$ ipython --no-banner

In [1]: import numpy as np

In [2]: from numpy import linalg as LA

In [3]: np.set_printoptions(precision=3, suppress=True, linewidth=100)

In [4]: def rnd(a):
   ...:     return np.round(a, 3) + 0
   ...: 

In [5]: J = np.load("dump.npy")

In [6]: print(J)
[[5 0 0 0 0 0 0 0 0 0 0]
 [1 2 0 0 0 0 0 0 0 0 0]
 [6 3 8 0 0 0 0 0 0 0 0]
 [5 9 7 3 0 0 0 0 0 0 0]
 [3 4 5 1 9 0 0 0 0 0 0]
 [6 8 7 4 9 5 0 0 0 0 0]
 [4 8 1 0 5 2 3 0 0 0 0]
 [3 8 5 7 5 6 2 2 0 0 0]
 [6 7 3 2 0 1 7 8 4 0 0]
 [0 9 6 0 1 6 8 6 5 3 0]
 [4 8 6 9 1 5 9 4 4 3 9]]

In [7]: # triangular, det is the product of the diagonal

In [8]: def softmax(z):
   ...:     e = np.exp(z - z.max(axis=-1, keepdims=True))
   ...:     return e / e.sum(axis=-1, keepdims=True)
   ...: 

In [9]: print(rnd(softmax(J).sum(axis=1)))
[1. 1. 1. 1. 1. 1. 1. 1. 1. 1. 1.]

In [10]: print(rnd(softmax(10 * J[9])))
[0. 1. 0. 0. 0. 0. 0. 0. 0. 0. 0.]

In [11]: print(rnd(softmax(J[9] + 5)))
[0.    0.65  0.032 0.    0.    0.032 0.239 0.032 0.012 0.002 0.   ]

In [12]: att = J @ J.T / np.sqrt(11)

In [13]: print(rnd(softmax(att + np.triu(np.full(att.shape, -np.inf), 1))))
[[1.   0.   0.   0.   0.   0.   0.   0.   0.   0.   0.  ]
 [0.5  0.5  0.   0.   0.   0.   0.   0.   0.   0.   0.  ]
 [0.   0.   1.   0.   0.   0.   0.   0.   0.   0.   0.  ]
 [0.   0.   0.   1.   0.   0.   0.   0.   0.   0.   0.  ]
 [0.   0.   0.   0.   1.   0.   0.   0.   0.   0.   0.  ]
 [0.   0.   0.   0.   0.   1.   0.   0.   0.   0.   0.  ]
 [0.   0.   0.   0.   0.   1.   0.   0.   0.   0.   0.  ]
 [0.   0.   0.   0.   0.   0.77 0.   0.23 0.   0.   0.  ]
 [0.   0.   0.   0.   0.   0.   0.   0.   1.   0.   0.  ]
 [0.   0.   0.   0.   0.   0.   0.   0.   0.   1.   0.  ]
 [0.   0.   0.   0.   0.   0.   0.   0.   0.   0.   1.  ]]

In [14]: print(rnd(softmax(att)[9] @ J))
[0.003 8.999 6.    0.006 1.    5.999 8.001 5.999 4.999 3.    0.006]

In [15]: print(softmax(att).round(6).argmax(axis=1))
[ 2  3  5  3  5  5  5 10 10  9 10]
